$ ipython --no-banner

In [1]: import numpy as np

In [2]: from numpy import linalg as LA

In [3]: np.set_printoptions(suppress=True, linewidth=160)

In [4]: feats = np.load("run4.npy")

In [5]: feats
Out[5]: 
array([[-3.,  1.,  0.],
       [ 0., -3.,  1.],
       [ 0.,  0., -3.]])

In [6]: print(np.prod(np.diag(feats)), round(LA.det(feats), 1))
-27.0 -27.0

In [7]: print([int(LA.matrix_rank(LA.matrix_power(feats, p))) for p in range(1, 4)])
[3, 3, 3]

In [8]: np.round(np.sort(LA.eigvals(feats)), 1)
Out[8]: array([-3., -3., -3.])

In [9]: LA.matrix_rank(feats - feats[0, 0] * np.eye(3))
Out[9]: np.int64(2)

In [10]: vals, V = LA.eig(feats)

In [11]: np.round(np.sort(LA.eigvals(LA.inv(feats))), 1)
Out[11]: array([-0.3, -0.3, -0.3])

In [12]: feats @ V[:, 0] - vals[0] * V[:, 0]
Out[12]: array([0., 0., 0.])

In [13]: np.round(np.sort(LA.eigvals(feats @ feats)), 1)
Out[13]: array([9., 9., 9.])

In [14]: out = feats / LA.norm(feats, axis=1, keepdims=True)

In [15]: gram = out @ out.T

In [16]: (gram - 2 * np.eye(3)).round(6).argmax(axis=1)
Out[16]: array([2, 0, 0])

In [17]: np.degrees(np.arccos(np.clip(gram[0, 2], -1, 1)))
Out[17]: np.float64(90.0)

In [18]: gram.round(1)
Out[18]: 
array([[ 1. , -0.3,  0. ],
       [-0.3,  1. , -0.3],
       [ 0. , -0.3,  1. ]])

In [19]: E = np.load("data.npy")

In [20]: E
Out[20]: 
array([[4., 4., 0.],
       [4., 3., 4.],
       [0., 4., 4.]])

In [21]: print(np.allclose(feats, feats.T))
False

In [22]: np.round(np.abs(LA.eigvals(feats)).max(), 1)
Out[22]: np.float64(3.0)

In [23]: np.round(LA.det(feats), 1)
Out[23]: np.float64(-27.0)

In [24]: LA.determinant(feats)
AttributeError: module 'numpy.linalg' has no attribute 'determinant'


In [25]: q, R = LA.qr(E)

In [26]: np.round(np.trace(q @ q.T), 1)
Out[26]: np.float64(3.0)

In [27]: np.round(np.abs(np.diag(R)), 1)
Out[27]: array([5.7, 4.1, 3.5])

In [28]: round(abs(R[0, 0]), 1), np.round(LA.norm(E[:, 0]), 1)
Out[28]: (np.float64(5.7), np.float64(5.7))

In [29]: vals, V = LA.eigh(E)

In [30]: x = np.array([1, 3, 1])

In [31]: print(round(float(x @ E @ x / (x @ x)), 1), round(vals[0], 1), round(vals[-1], 1))
7.5 -2.2 9.2

In [32]: np.abs(E).sum(axis=1).max(), round(float(np.abs(vals).max()), 1)
Out[32]: (np.float64(11.0), 9.2)

In [33]: W0 = np.load("layer3.npy")

In [34]: W0
Out[34]: 
array([[ 1, -1,  1, -1],
       [ 1,  0,  0,  0],
       [ 1,  1,  1,  1]])

In [35]: f, v = W0[1], W0[2]

In [36]: f @ v
Out[36]: np.int64(1)

In [37]: f @ f
Out[37]: np.int64(1)

In [38]: pr = (f @ v) / (f @ f) * f

In [39]: v - pr
Out[39]: array([0., 1., 1., 1.])

In [40]: (v - pr) @ f
Out[40]: np.float64(0.0)

In [41]: f = np.array([9, 1])

In [42]: print(np.polyval(f, W0[2]))
[10 10 10 10]

In [43]: np.correlate(W0[2], W0[0], "full")
Out[43]: array([-1,  0, -1,  0,  1,  0,  1])

In [44]: x = np.array([0, 2, -1])

In [45]: h = np.maximum(feats @ x, 0)

In [46]: np.maximum(feats @ (3 * x), 0)
Out[46]: array([6., 0., 9.])

In [47]: np.round(np.tanh(feats @ x), 1)
Out[47]: array([ 1., -1.,  1.])

In [48]: np.maximum(feats @ x, 0) - np.maximum(-feats @ x, 0)
Out[48]: array([ 2., -7.,  3.])

In [49]: np.flatnonzero(h > 1e-9)
Out[49]: array([0, 2])

In [50]: feats * (h > 1e-9)[:, None]
Out[50]: 
array([[-3.,  1.,  0.],
       [ 0., -0.,  0.],
       [ 0.,  0., -3.]])
